$ python3 -q
>>> import numpy as np
>>> import numpy.linalg as la
>>> np.set_printoptions(suppress=True, linewidth=160)
>>> F = np.diag(np.array([-7, -8, 8]))
>>> F
array([[-7,  0,  0],
       [ 0, -8,  0],
       [ 0,  0,  8]])
>>> x0 = np.array([2, 1, 0])
>>> rhs = F @ x0
>>> c, lr = np.zeros(3), 1 / la.norm(F, 2) ** 2
>>> for i in range(40):
...     c -= lr * F.T @ (F @ c - rhs)
...     if i % 10 == 0: print(i, round(la.norm(F @ c - rhs), 3))
... 
0 3.281
10 0.0
20 0.0
30 0.0
>>> round(la.cond(F), 3)
np.float64(1.143)
>>> np.round(la.norm(F, axis=1), 3)
array([7., 8., 8.])
>>> round(float(la.norm(F, 2)), 3)
8.0
>>> np.round(la.norm(F, axis=0), 3)
array([7., 8., 8.])
>>> [int(la.matrix_rank(la.matrix_power(F, p))) for p in range(1, 4)]
[3, 3, 3]
>>> np.prod(np.diag(F)), round(la.det(F), 3)
(np.int64(448), np.float64(448.0))
>>> feats = np.load("case13.npy")
>>> feats
array([[  8,  -5,  -7,   5],
       [  7,  -6,  -8,   4],
       [  5,  -8, -10,   2]])
>>> Uu, s, VT = la.svd(feats)
>>> s.round(3) + 0
array([22.425,  4.257,  0.   ])
>>> other = Uu[:, :2] @ np.diag(s[:2]) @ VT[:2]
>>> la.matrix_rank(other)
np.int64(2)
>>> round(float(np.abs(feats - other).max()), 3)
0.0
>>> np.round(la.norm(feats - other) / la.norm(feats), 3)
np.float64(0.0)
>>> Z = 20 * np.array([[1.3, 1.9, 0.4, -1.1],
...     [-1.2, 0.5, -1.0, 1.0],
...     [-0.1, 1.0, 1.5, -1.2]])
>>> rng = np.random.default_rng(470354)
>>> labels = rng.integers(0, 3, 25)
>>> m1 = Z[labels] + rng.normal(size=(25, 4))
>>> m1.round(3)
array([[ -3.025,  18.845,  30.395, -24.706],
       [ -1.827,  20.762,  29.565, -23.57 ],
       [ -2.737,  19.231,  29.689, -24.737],
       [-24.05 ,  11.758, -21.826,  18.855],
       [ 27.312,  37.144,   8.006, -22.302],
       [ 27.515,  38.238,   7.188, -22.451],
       [ 26.611,  37.277,   8.165, -22.655],
       [-23.792,   9.07 , -19.545,  20.908],
       [-24.764,   8.217, -19.973,  19.513],
       [-25.207,  10.14 , -20.169,  18.667],
       [ -2.04 ,  19.09 ,  30.832, -25.344],
       [ -3.756,  20.299,  30.656, -24.174],
       [-23.814,  12.417, -19.121,  18.58 ],
       [ 27.27 ,  40.075,   6.911, -22.905],
       [-24.983,  10.309, -20.506,  19.501],
       [-23.76 ,  11.048, -17.179,  21.027],
       [ -2.188,  22.462,  28.3  , -24.449],
       [ -2.566,  18.119,  30.092, -23.334],
       [-22.935,  11.008, -20.343,  20.49 ],
       [ 25.425,  38.187,   7.958, -23.695],
       [ -1.946,  20.892,  27.621, -24.413],
       [ -0.417,  21.053,  29.423, -24.202],
       [ -1.756,  21.724,  30.351, -23.834],
       [-24.324,  10.211, -21.098,  18.874],
       [ -0.623,  19.423,  29.733, -24.526]])
>>> Xs = m1 - m1.mean(axis=0)
>>> evecs = la.svd(Xs)[2][:3]
>>> other = Xs - Xs @ evecs.T @ evecs
>>> np.round(np.cov(Xs @ evecs.T, rowvar=False), 3) + 0
array([[1182.518,    0.   ,    0.   ],
       [   0.   ,  236.462,    0.   ],
       [   0.   ,    0.   ,    1.103]])
>>> np.round(la.norm(other) / la.norm(Xs), 3)
np.float64(0.024)
>>> np.round((Xs @ evecs.T).std(axis=0), 3)
array([33.693, 15.067,  1.029])
>>> np.round(np.diag(evecs.T @ evecs), 3)
array([1.   , 0.705, 0.757, 0.539])
